$ python -q
>>> import numpy as np
>>> np.set_printoptions(precision=2, suppress=True, linewidth=140, sign=" ")
>>> F = np.loadtxt("sample15.csv", delimiter=",")
>>> F
array([[ 2.,  0.,  0.,  0.,  0.,  0.,  0.,  0.],
       [-3., -3.,  0.,  0.,  0.,  0.,  0.,  0.],
       [-2.,  2.,  2.,  0.,  0.,  0.,  0.,  0.],
       [-3., -1., -3., -3.,  0.,  0.,  0.,  0.],
       [-1.,  0., -2., -1., -1.,  0.,  0.,  0.],
       [ 0., -1.,  2., -3.,  0., -1.,  0.,  0.],
       [ 0.,  2.,  1.,  1.,  1.,  2., -3.,  0.],
       [-3., -1., -2., -1., -3.,  0.,  1., -2.]])
>>> # triangular, det is the product of the diagonal
>>> rng = np.random.default_rng(940608)
>>> M2 = F + rng.integers(-2, 3, (8, 7)) @ rng.integers(-2, 3, (7, 8))
>>> M2
array([[  9.,  -1.,   8.,   8.,   4.,   5.,  -4.,  -3.],
       [  3.,   4.,   6.,   7.,   8.,   3.,   1.,   5.],
       [  4.,  11.,  14.,  -1.,  10.,   4.,   2.,  14.],
       [  8.,   3.,   2.,  -6.,   4.,   1.,  -1.,   8.],
       [ -2.,   0.,  -1.,  -6.,  -1.,  -2.,   2.,   5.],
       [ -4.,  -7.,   4.,   5.,   4.,   2.,   1.,  -3.],
       [ -1.,  10.,   9.,   2.,   9.,   7.,  -1.,   9.],
       [  3., -10.,  -4.,  -2.,  -2.,   3.,  -2.,  -2.]])
>>> np.linalg.matrix_rank(M2 - F, tol=1e-8)
np.int64(7)
>>> M2 - F
array([[ 7., -1.,  8.,  8.,  4.,  5., -4., -3.],
       [ 6.,  7.,  6.,  7.,  8.,  3.,  1.,  5.],
       [ 6.,  9., 12., -1., 10.,  4.,  2., 14.],
       [11.,  4.,  5., -3.,  4.,  1., -1.,  8.],
       [-1.,  0.,  1., -5.,  0., -2.,  2.,  5.],
       [-4., -6.,  2.,  8.,  4.,  3.,  1., -3.],
       [-1.,  8.,  8.,  1.,  8.,  5.,  2.,  9.],
       [ 6., -9., -2., -1.,  1.,  3., -3.,  0.]])
>>> print(np.round(np.linalg.svd(M2 - F, compute_uv=False), 2) + 0)
[ 35.8   19.43  14.96   9.29   4.84   3.37   0.13   0.  ]
>>> np.linalg.svd(M2, compute_uv=False)
array([ 36.78,  20.01,  13.71,   9.61,   5.56,   4.52,   1.95,   0.53])
>>> print(np.round(np.linalg.norm(M2), 2))
45.71
>>> np.zeros(8, 8)
Traceback (most recent call last):
  File "<python-input-13>", line 1, in <module>
    np.zeros(8, 8)
    ~~~~~~~~^^^^^^
TypeError: Cannot interpret '8' as a data type
>>> np.count_nonzero(M2)
np.int64(63)
>>> np.unravel_index(np.abs(M2).argmax(), M2.shape)
(np.int64(2), np.int64(2))
>>> M2 = np.array([[4, 4, 2],
...     [1, 0, 3],
...     [9, 4, 3],
...     [9, 8, 7],
...     [4, 7, 0],
...     [0, 2, 6],
...     [6, 0, 9],
...     [8, 9, 0]])
>>> print(np.linalg.matrix_rank(np.vstack([F, M2.T])))
8
>>> np.linalg.matrix_rank(F @ M2)
np.int64(3)
>>> F @ M2
array([[  8.,   8.,   4.],
       [-15., -12., -15.],
       [ 12.,   0.,   8.],
       [-67., -48., -39.],
       [-35., -27., -15.],
       [-10., -18., -24.],
       [  6.,  23.,   1.],
       [-62., -67., -13.]])
>>> print(np.einsum("ik,kj->ji", F, M2))
[[  8. -15.  12. -67. -35. -10.   6. -62.]
 [  8. -12.   0. -48. -27. -18.  23. -67.]
 [  4. -15.   8. -39. -15. -24.   1. -13.]]
>>> np.einsum("ik,kj->ij", F, M2)
array([[  8.,   8.,   4.],
       [-15., -12., -15.],
       [ 12.,   0.,   8.],
       [-67., -48., -39.],
       [-35., -27., -15.],
       [-10., -18., -24.],
       [  6.,  23.,   1.],
       [-62., -67., -13.]])
>>> np.vstack([F, M2.T]).shape
(11, 8)
>>> print(np.einsum("ij,ij->i", F, F))
[  4.  18.  12.  28.   7.  15.  20.  29.]
>>> M2.T @ F.T
array([[  8., -15.,  12., -67., -35., -10.,   6., -62.],
       [  8., -12.,   0., -48., -27., -18.,  23., -67.],
       [  4., -15.,   8., -39., -15., -24.,   1., -13.]])
